In [1]: import numpy as np

In [2]: np.set_printoptions(precision=2, suppress=True, linewidth=140)

In [3]: rd = lambda a: np.round(a, 2) + 0

In [4]: m1 = np.load("sample7.npy")

In [5]: m1
Out[5]: 
array([[ -6.76,   5.48, -14.22,   9.46],
       [ -5.28,   1.  ,  -3.68,   2.92],
       [ 10.46,   3.62,  10.03, -10.09],
       [ -6.37,  -1.03, -10.62,   9.17],
       [  3.29,  -4.46,   4.5 ,  -1.88],
       [  3.42,   0.99,   6.96,  -6.25],
       [  8.65,  -3.54,   5.57,  -3.27],
       [ -4.16,   2.46,   1.23,  -1.85],
       [  4.41,   8.11,   1.93,  -5.2 ],
       [ -0.67,  -2.94,  -0.53,   1.83],
       [ -5.17,  -0.57, -11.96,  10.05],
       [ -5.04,  -3.47,  -2.75,   4.  ],
       [  0.89,   1.39,   5.13,  -4.56],
       [  2.08,   7.19,   4.6 ,  -6.84],
       [ -6.71,  -3.56,   2.98,  -0.95],
       [  6.12,  -1.37,  11.71,  -8.77],
       [  5.88,  -5.94,  15.62, -10.09],
       [ 10.94,  -3.05,  13.69, -10.32],
       [  2.84,  14.08,  -0.21,  -5.86],
       [ -0.11,  10.  ,   1.53,  -5.57],
       [  1.71,  -6.9 ,  -3.85,   6.2 ],
       [-11.79,   1.45,  -6.29,   4.83],
       [ -3.36,   8.04,   0.75,  -4.04],
       [  3.29,  -9.84,   2.02,   2.51],
       [ -0.85,   3.55,  -4.24,   1.9 ],
       [ -5.27,  -4.13,  -4.49,   5.53],
       [ -7.4 ,  -1.05,  -7.6 ,   6.82],
       [ 11.3 ,  -0.52,  12.78, -10.42],
       [ -9.81,   3.07,  -4.29,   2.33]])

In [6]: P = m1 @ np.linalg.solve(m1.T @ m1, m1.T)

In [7]: rd(np.trace(P))
Out[7]: np.float64(4.0)

In [8]: np.allclose(P @ P, P)
Out[8]: True

In [9]: rd(P @ m1[:, 2])
Out[9]: 
array([-14.22,  -3.68,  10.03, -10.62,   4.5 ,   6.96,   5.57,   1.23,   1.93,  -0.53, -11.96,  -2.75,   5.13,   4.6 ,   2.98,  11.71,
        15.62,  13.69,  -0.21,   1.53,  -3.85,  -6.29,   0.75,   2.02,  -4.24,  -4.49,  -7.6 ,  12.78,  -4.29])

In [10]: vec = np.array([1, 1, 3, 0])

In [11]: rhs = m1 @ vec

In [12]: rd(np.linalg.solve(m1.T @ m1, m1.T @ rhs))
Out[12]: array([1., 1., 3., 0.])

In [13]: rd(np.linalg.lstsq(m1, rhs)[0])
Out[13]: array([1., 1., 3., 0.])

In [14]: rng = np.random.default_rng(275)

In [15]: rhs = rhs + 0.1 * rng.normal(size=29)

In [16]: rd(rhs)
Out[16]: 
array([-44.01, -15.18,  44.2 , -39.31,  12.34,  25.25,  21.75,   2.03,  18.37,  -5.11, -41.57, -16.43,  17.81,  23.06,  -1.28,  39.89,
        46.84,  48.78,  16.39,  14.47, -16.71, -29.21,   6.81,  -0.41,  -9.94, -22.81, -31.27,  49.14, -19.64])

In [17]: beta, *_ = np.linalg.lstsq(m1, rhs)

In [18]: rd(beta)
Out[18]: array([1.01, 1.16, 3.3 , 0.37])

In [19]: rd(np.linalg.norm(rhs - m1 @ beta))
Out[19]: np.float64(0.43)

In [20]: Z = m1[[5, 11]].astype(float)

In [21]: for _ in range(3):
    ...:     idx = np.linalg.norm(m1[:, None] - Z, axis=-1).argmin(axis=1)
    ...:     Z = np.array([m1[idx == j].mean(axis=0) for j in range(2)])
    ...: 

In [22]: idx
Out[22]: array([1, 1, 0, 1, 0, 0, 0, 1, 0, 1, 1, 1, 0, 0, 1, 0, 0, 0, 0, 0, 1, 1, 0, 1, 1, 1, 1, 0, 1])

In [23]: np.bincount(idx)
Out[23]: array([14, 15])

In [24]: rd(Z)
Out[24]: 
array([[ 4.77,  2.47,  6.76, -6.65],
       [-4.69, -1.1 , -4.55,  4.32]])

In [25]: mat = np.load("layer13.npy")

In [26]: rd(mat)
Out[26]: 
array([[0.33, 0.  , 0.33, 0.33],
       [0.33, 0.5 , 0.17, 0.  ],
       [0.33, 0.33, 0.33, 0.  ],
       [0.11, 0.11, 0.33, 0.44]])

In [27]: # row-stochastic, so 1 is an eigenvalue

In [28]: rd(np.linalg.det(mat.T))
Out[28]: np.float64(0.01)

In [29]: rd(np.einsum("ii->", mat))
Out[29]: np.float64(1.61)

In [30]: rd(np.kron(np.eye(2, dtype=int), mat))
Out[30]: 
array([[0.33, 0.  , 0.33, 0.33, 0.  , 0.  , 0.  , 0.  ],
       [0.33, 0.5 , 0.17, 0.  , 0.  , 0.  , 0.  , 0.  ],
       [0.33, 0.33, 0.33, 0.  , 0.  , 0.  , 0.  , 0.  ],
       [0.11, 0.11, 0.33, 0.44, 0.  , 0.  , 0.  , 0.  ],
       [0.  , 0.  , 0.  , 0.  , 0.33, 0.  , 0.33, 0.33],
       [0.  , 0.  , 0.  , 0.  , 0.33, 0.5 , 0.17, 0.  ],
       [0.  , 0.  , 0.  , 0.  , 0.33, 0.33, 0.33, 0.  ],
       [0.  , 0.  , 0.  , 0.  , 0.11, 0.11, 0.33, 0.44]])

In [31]: u, g = mat[3], mat[0]

In [32]: rd(u @ u)
Out[32]: np.float64(0.33)

In [33]: pr = (u @ g) / (u @ u) * u

In [34]: rd(g - pr)
Out[34]: array([ 0.23, -0.1 ,  0.04, -0.06])

In [35]: rd(pr)
Out[35]: array([0.1, 0.1, 0.3, 0.4])

In [36]: np.linalg.matrix_rank(np.outer(u, g))
Out[36]: np.int64(1)

In [37]: data = np.array([[-2, -2, -2], [-2, -4, -4], [-2, -4, -6]])

In [38]: data
Out[38]: 
array([[-2, -2, -2],
       [-2, -4, -4],
       [-2, -4, -6]])

In [39]: ev, V = np.linalg.eigh(data)

In [40]: vec = np.array([7, 5, 1])

In [41]: rd(V * np.abs(ev) @ V.T)
Out[41]: 
array([[2., 2., 2.],
       [2., 4., 4.],
       [2., 4., 6.]])

In [42]: V * np.maximum(ev, 0) @ V.T
Out[42]: 
array([[0., 0., 0.],
       [0., 0., 0.],
       [0., 0., 0.]])

In [43]: vec @ data @ vec
Out[43]: np.int64(-412)

In [44]: np.abs(data).sum(axis=1).max(), rd(np.abs(ev).max())
Out[44]: (np.int64(12), np.float64(10.1))

In [45]: rd(data.mean(axis=0))
Out[45]: array([-2.  , -3.33, -4.  ])

In [46]: data - data[0]
Out[46]: 
array([[ 0,  0,  0],
       [ 0, -2, -2],
       [ 0, -2, -4]])

In [47]: np.diff(data, axis=0)
Out[47]: 
array([[ 0, -2, -2],
       [ 0,  0, -2]])

In [48]: data.shape
Out[48]: (3, 3)

In [49]: F = np.loadtxt("x.csv", delimiter=",")

In [50]: F
Out[50]: 
array([[ 0., -1.,  0., -2., -1.],
       [ 2., -1., -1., -1.,  0.],
       [ 2.,  0.,  2., -1., -1.],
       [ 2.,  2., -1., -2.,  0.],
       [ 0.,  2.,  1.,  2.,  1.]])

In [51]: u, g = F[1], F[3]

In [52]: u @ u
Out[52]: np.float64(7.0)

In [53]: u @ g
Out[53]: np.float64(5.0)

In [54]: pr = (u @ g) / (u @ u) * u

In [55]: rd(np.linalg.norm(u + g) ** 2 + np.linalg.norm(u - g) ** 2)
Out[55]: np.float64(40.0)

In [56]: rd((g - pr) @ u)
Out[56]: np.float64(0.0)

In [57]: np.outer(u, g)
Out[57]: 
array([[ 4.,  4., -2., -4.,  0.],
       [-2., -2.,  1.,  2., -0.],
       [-2., -2.,  1.,  2., -0.],
       [-2., -2.,  1.,  2., -0.],
       [ 0.,  0., -0., -0.,  0.]])

In [58]: q, Rm = np.linalg.qr(F)

In [59]: rd(Rm)
Out[59]: 
array([[-3.46, -0.58,  0.  ,  2.31,  0.58],
       [ 0.  ,  3.11,  0.32,  1.39,  1.07],
       [ 0.  ,  0.  , -2.63, -0.97,  0.51],
       [ 0.  ,  0.  ,  0.  , -2.4 , -1.11],
       [ 0.  ,  0.  ,  0.  ,  0.  ,  0.15]])

In [60]: q.shape, Rm.shape
Out[60]: ((5, 5), (5, 5))

In [61]: np.trace(q @ q.T)
Out[61]: np.float64(5.0)

In [62]: rd(abs(Rm[0, 0])), rd(np.linalg.norm(F[:, 0]))
Out[62]: (np.float64(3.46), np.float64(3.46))

In [63]: np.allclose(Rm.T @ Rm, F.T @ F)
Out[63]: True

In [64]: A = np.loadtxt("block19.csv", delimiter=",")

In [65]: A
Out[65]: 
array([[ 8., 10.,  0.,  2.],
       [10., 13.,  0.,  2.],
       [ 0.,  0.,  0.,  0.],
       [ 2.,  2.,  0.,  1.]])

In [66]: Uu, s, vt = np.linalg.svd(A)

In [67]: V = vt[:(s > 1e-8).sum()]

In [68]: vec = A[1] + -3 * A[0] + rng.integers(2) * np.eye(4)[3]

In [69]: vec
Out[69]: array([-14., -17.,   0.,  -4.])

In [70]: rd(np.linalg.norm(vec - V.T @ V @ vec))
Out[70]: np.float64(0.0)

In [71]: np.linalg.matrix_rank(np.vstack([A, vec]))
Out[71]: np.int64(2)

In [72]: rd(np.linalg.norm(A, 2) / np.linalg.norm(A))
Out[72]: np.float64(1.0)

In [73]: np.linalg.cond(A) > 100
Out[73]: np.True_

In [74]: other = data / np.sqrt((data ** 2).mean(axis=1, keepdims=True))

In [75]: rd(other[1])
Out[75]: array([-0.58, -1.15, -1.15])

In [76]: rd(data - data.mean(axis=1, keepdims=True))
Out[76]: 
array([[ 0.  ,  0.  ,  0.  ],
       [ 1.33, -0.67, -0.67],
       [ 2.  ,  0.  , -2.  ]])

In [77]: np.linalg.matrix_rank(data - data.mean(axis=1, keepdims=True))
Out[77]: np.int64(2)

In [78]: idx = rng.permutation(4)

In [79]: idx
Out[79]: array([2, 3, 0, 1])

In [80]: other = A[idx][:, idx]

In [81]: rd(np.linalg.det(other)), rd(np.linalg.det(A[idx]))
Out[81]: (np.float64(0.0), np.float64(0.0))

In [82]: other
Out[82]: 
array([[ 0.,  0.,  0.,  0.],
       [ 0.,  1.,  2.,  2.],
       [ 0.,  2.,  8., 10.],
       [ 0.,  2., 10., 13.]])

In [83]: np.allclose(other, A)
Out[83]: False

In [84]: np.trace(other)
Out[84]: np.float64(22.0)

In [85]: J = np.load("data.npy")

In [86]: J
Out[86]: 
array([[-0.4, -0.9, -0.3],
       [ 0.4,  0.6, -0.1],
       [ 2.2,  0.6,  1. ],
       [ 0.5, -1.8, -0.3]])

In [87]: ang = np.radians(30)

In [88]: Rm = np.eye(3)

In [89]: Rm[1, 1] = Rm[2, 2] = np.cos(ang)

In [90]: Rm[1, 2], Rm[2, 1] = -np.sin(ang), np.sin(ang)

In [91]: rd(Rm)
Out[91]: 
array([[ 1.  ,  0.  ,  0.  ],
       [ 0.  ,  0.87, -0.5 ],
       [ 0.  ,  0.5 ,  0.87]])

In [92]: other = J @ Rm.T

In [93]: rd(other)
Out[93]: 
array([[-0.4 , -0.63, -0.71],
       [ 0.4 ,  0.57,  0.21],
       [ 2.2 ,  0.02,  1.17],
       [ 0.5 , -1.41, -1.16]])

In [94]: rd(np.linalg.det(Rm)), rd(np.trace(Rm))
Out[94]: (np.float64(1.0), np.float64(2.73))

In [95]: Uu, s, vt = np.linalg.svd(J, full_matrices=False)

In [96]: rd(Uu.T @ Uu)
Out[96]: 
array([[1., 0., 0.],
       [0., 1., 0.],
       [0., 0., 1.]])

In [97]: rd(s)
Out[97]: array([2.69, 2.01, 0.36])

In [98]: rd(s / s[0])
Out[98]: array([1.  , 0.75, 0.14])

In [99]: rd(np.abs(vt[0]))
Out[99]: array([0.76, 0.53, 0.39])

In [100]: np.abs(Uu[:, 0]).round(6).argmax()
Out[100]: np.int64(2)

In [101]: (s > 1e-8).sum()
Out[101]: np.int64(3)

In [102]: rd(np.cumsum(s ** 2) / np.sum(s ** 2))
Out[102]: array([0.63, 0.99, 1.  ])
